>>> import numpy as np
>>> import numpy.linalg as la
>>> np.set_printoptions(precision=2, suppress=True, linewidth=200)
>>> rnd = lambda a: np.round(a, 2) + 0
>>> feats = np.loadtxt("case11.csv", delimiter=",")
>>> feats
array([[-0.94, -1.01,  2.96],
       [-0.93, -1.07,  2.99],
       [-0.77, -1.01,  3.  ],
       [-0.94, -1.15,  2.95],
       [-1.22, -1.01,  2.9 ],
       [-1.07, -1.12,  3.19],
       [-0.98, -0.88,  3.18],
       [-0.97, -0.93,  3.02],
       [-1.01, -1.09,  3.1 ],
       [-0.83, -0.9 ,  3.06],
       [-1.05, -0.97,  3.01],
       [-1.05, -0.92,  2.95],
       [ 3.  , -3.19, -0.89],
       [ 3.  , -3.02, -1.  ],
       [ 3.06, -2.98, -0.92],
       [ 2.92, -2.95, -1.08],
       [ 3.05, -3.  , -1.11],
       [ 2.94, -2.91, -0.91],
       [ 2.98, -3.15, -0.85],
       [ 2.98, -2.84, -1.03],
       [ 2.97, -2.9 , -1.01],
       [ 2.91, -2.98, -1.14],
       [ 2.9 , -3.07, -1.07],
       [ 2.97, -3.06, -0.96]])
>>> basis = feats[[5, 19]].astype(float)
>>> for _ in range(3):
...     labels = la.norm(feats[:, None] - basis, axis=-1).argmin(axis=1)
...     basis = np.array([feats[labels == j].mean(axis=0) for j in range(2)])
... 
>>> labels
array([0, 0, 0, 0, 0, 0, 0, 0, 0, 0, 0, 0, 1, 1, 1, 1, 1, 1, 1, 1, 1, 1, 1, 1])
>>> print(rnd(basis))
[[-0.98 -1.01  3.03]
 [ 2.97 -3.   -1.  ]]
>>> print(np.bincount(labels))
[12 12]
>>> rnd(basis[1] - basis[0])
array([ 3.95, -2.  , -4.02])
>>> print(np.abs(basis[1] - basis[0]).argmax())
2
>>> m1 = np.array([[-6, 3, -3],
...     [-2, -2, -3],
...     [-1, -2, 6],
...     [7, -4, 15],
...     [16, 5, 22],
...     [21, 11, 30],
...     [26, 8, 33],
...     [31, 15, 39],
...     [30, 19, 45],
...     [29, 11, 40],
...     [25, 17, 31],
...     [20, 16, 34],
...     [15, 12, 41]])
>>> m1
array([[-6,  3, -3],
       [-2, -2, -3],
       [-1, -2,  6],
       [ 7, -4, 15],
       [16,  5, 22],
       [21, 11, 30],
       [26,  8, 33],
       [31, 15, 39],
       [30, 19, 45],
       [29, 11, 40],
       [25, 17, 31],
       [20, 16, 34],
       [15, 12, 41]])
>>> proj = m1 @ la.solve(m1.T @ m1, m1.T)
>>> rnd(np.trace(proj))
np.float64(3.0)
>>> print(rnd(np.diag(proj)))
[0.17 0.01 0.14 0.4  0.09 0.08 0.25 0.23 0.23 0.22 0.29 0.23 0.68]
>>> rnd(proj @ m1[:, 1])
array([ 3., -2., -2., -4.,  5., 11.,  8., 15., 19., 11., 17., 16., 12.])
>>> rnd(la.eigvalsh(proj))
array([0., 0., 0., 0., 0., 0., 0., 0., 0., 0., 1., 1., 1.])
>>> K = np.array([[-3.1, -2.65, -1.68],
...     [-2.69, -3.32, 6.41],
...     [-4.28, -6.25, 1.11],
...     [11.12, 2.99, -3.34],
...     [-1.12, 2.02, -1.88],
...     [-0.47, 1.55, -6.13],
...     [5.47, 2.24, -2.24],
...     [5.8, -2.51, -1.64],
...     [-1.36, -3.7, 2.71],
...     [-5.38, -2.49, 6.58],
...     [-3.84, -1.04, 5.39],
...     [-4.48, 3.34, -1.66],
...     [-0.34, 2.37, -2.03],
...     [1.68, -1.22, 1.03],
...     [-2.59, 2.87, -1.08],
...     [-6.38, 10.96, -3.13],
...     [1.64, -0.2, -1.87],
...     [6.62, 3.06, -5.33],
...     [-0.54, -0.7, 1.12],
...     [3.26, -4.11, 3.41],
...     [-1.02, -1.28, -2.85]])
>>> d = la.norm(K[:, None] - K[None], axis=-1)
>>> np.unravel_index(d.round(6).argmax(), d.shape)
(np.int64(3), np.int64(9))
>>> print((d + 1e9 * np.eye(21)).round(6).argmin(axis=1))
[20 10  8 17 12 12 17 16 18 10  9 14  4 18  4 11 20  6 13 13  0]
>>> print(d.mean(axis=1).argmax())
15
>>> d.shape
(21, 21)
>>> rnd(d[:5, :5])
array([[ 0.  ,  8.13,  4.7 , 15.39,  5.08],
       [ 8.13,  0.  ,  6.26, 18.04,  9.99],
       [ 4.7 ,  6.26,  0.  , 18.5 ,  9.34],
       [15.39, 18.04, 18.5 ,  0.  , 12.36],
       [ 5.08,  9.99,  9.34, 12.36,  0.  ]])
